>>> import numpy as np
>>> np.set_printoptions(suppress=True, linewidth=200)
>>> F = np.load("out10.npy")
>>> F
array([[1, 0, 0, 0, 0],
       [2, 1, 0, 0, 0],
       [0, 5, 1, 0, 0],
       [5, 5, 4, 1, 0],
       [2, 3, 0, 1, 1]])
>>> x0 = np.array([-1, 5, -2, 5, -4])
>>> target = F @ x0
>>> c, lr = np.zeros(5), 1 / np.linalg.norm(F, 2) ** 2
>>> for i in range(8):
...     c -= lr * F.T @ (F @ c - target)
...     if i % 2 == 0: print(i, round(np.linalg.norm(F @ c - target), 2))
... 
0 11.98
2 9.23
4 7.14
6 5.55
>>> np.round(np.linalg.cond(F), 2)
np.float64(579.15)
>>> c.round(2)
array([-0.16,  3.87,  0.2 ,  0.22,  0.35])
>>> evals, vecs = np.linalg.eig(F)
>>> evals
array([1., 1., 1., 1., 1.])
>>> np.prod(evals)
np.float64(1.0)
>>> F @ F
array([[ 1,  0,  0,  0,  0],
       [ 4,  1,  0,  0,  0],
       [10, 10,  1,  0,  0],
       [20, 30,  8,  1,  0],
       [15, 11,  4,  2,  1]])
>>> [int(np.linalg.matrix_rank(np.linalg.matrix_power(F, p))) for p in range(1, 6)]
[5, 5, 5, 5, 5]
>>> np.linalg.matrix_rank(F - F[0, 0] * np.eye(5))
np.int64(4)
>>> np.round(np.sort(np.linalg.eigvals(F)), 2)
array([1., 1., 1., 1., 1.])
>>> np.round(np.linalg.eigvals(F), 2)
array([1., 1., 1., 1., 1.])
>>> np.poly(F)
array([  1.,  -5.,  10., -10.,   5.,  -1.])
>>> np.einsum("ii->", F)
np.int64(5)
>>> np.kron(np.eye(2, dtype=int), F)
array([[1, 0, 0, 0, 0, 0, 0, 0, 0, 0],
       [2, 1, 0, 0, 0, 0, 0, 0, 0, 0],
       [0, 5, 1, 0, 0, 0, 0, 0, 0, 0],
       [5, 5, 4, 1, 0, 0, 0, 0, 0, 0],
       [2, 3, 0, 1, 1, 0, 0, 0, 0, 0],
       [0, 0, 0, 0, 0, 1, 0, 0, 0, 0],
       [0, 0, 0, 0, 0, 2, 1, 0, 0, 0],
       [0, 0, 0, 0, 0, 0, 5, 1, 0, 0],
       [0, 0, 0, 0, 0, 5, 5, 4, 1, 0],
       [0, 0, 0, 0, 0, 2, 3, 0, 1, 1]])
>>> m1 = np.load("a.npy")
>>> m1.round(2)
array([[0.18, 0.18, 0.27, 0.27, 0.09],
       [0.25, 0.12, 0.  , 0.25, 0.38],
       [0.  , 0.33, 0.22, 0.22, 0.22],
       [0.33, 0.17, 0.17, 0.17, 0.17],
       [0.  , 0.  , 0.  , 0.67, 0.33]])
>>> r0 = np.array([8, -3])
>>> np.round(np.convolve(m1[2], r0), 2)
array([ 0.  ,  2.67,  0.78,  1.11,  1.11, -0.67])
>>> np.round(np.array([np.convolve(row, r0, "same") for row in m1]), 2)
array([[ 1.45,  0.91,  1.64,  1.36, -0.09],
       [ 2.  ,  0.25, -0.38,  2.  ,  2.25],
       [ 0.  ,  2.67,  0.78,  1.11,  1.11],
       [ 2.67,  0.33,  0.83,  0.83,  0.83],
       [ 0.  ,  0.  ,  0.  ,  5.33,  0.67]])
>>> np.round(m1.sum(axis=1), 2)
array([1., 1., 1., 1., 1.])
>>> m1 @ np.ones(5)
array([1., 1., 1., 1., 1.])
>>> p = np.eye(5)[1]
>>> for _ in range(3):
...     p = p @ m1
...     print(p.round(2))
... 
[0.25 0.12 0.   0.25 0.38]
[0.16 0.1  0.11 0.39 0.24]
[0.19 0.14 0.13 0.32 0.22]
>>> Uu, sig = np.linalg.svd(m1)
Traceback (most recent call last):
  File "<python-input-30>", line 1, in <module>
    Uu, sig = np.linalg.svd(m1)
    ^^^^^^^
ValueError: too many values to unpack (expected 2)
>>> Uu, sig, vt = np.linalg.svd(m1, full_matrices=False)
>>> np.round(Uu.T @ Uu, 2) + 0
array([[1., 0., 0., 0., 0.],
       [0., 1., 0., 0., 0.],
       [0., 0., 1., 0., 0.],
       [0., 0., 0., 1., 0.],
       [0., 0., 0., 0., 1.]])
>>> np.round(np.abs(vt[0]), 2)
array([0.28, 0.3 , 0.24, 0.72, 0.51])
>>> round(np.sqrt((sig ** 2).sum()), 2), np.round(np.linalg.norm(m1), 2)
(np.float64(1.24), np.float64(1.24))
>>> sig.round(2)
array([1.07, 0.49, 0.32, 0.22, 0.02])
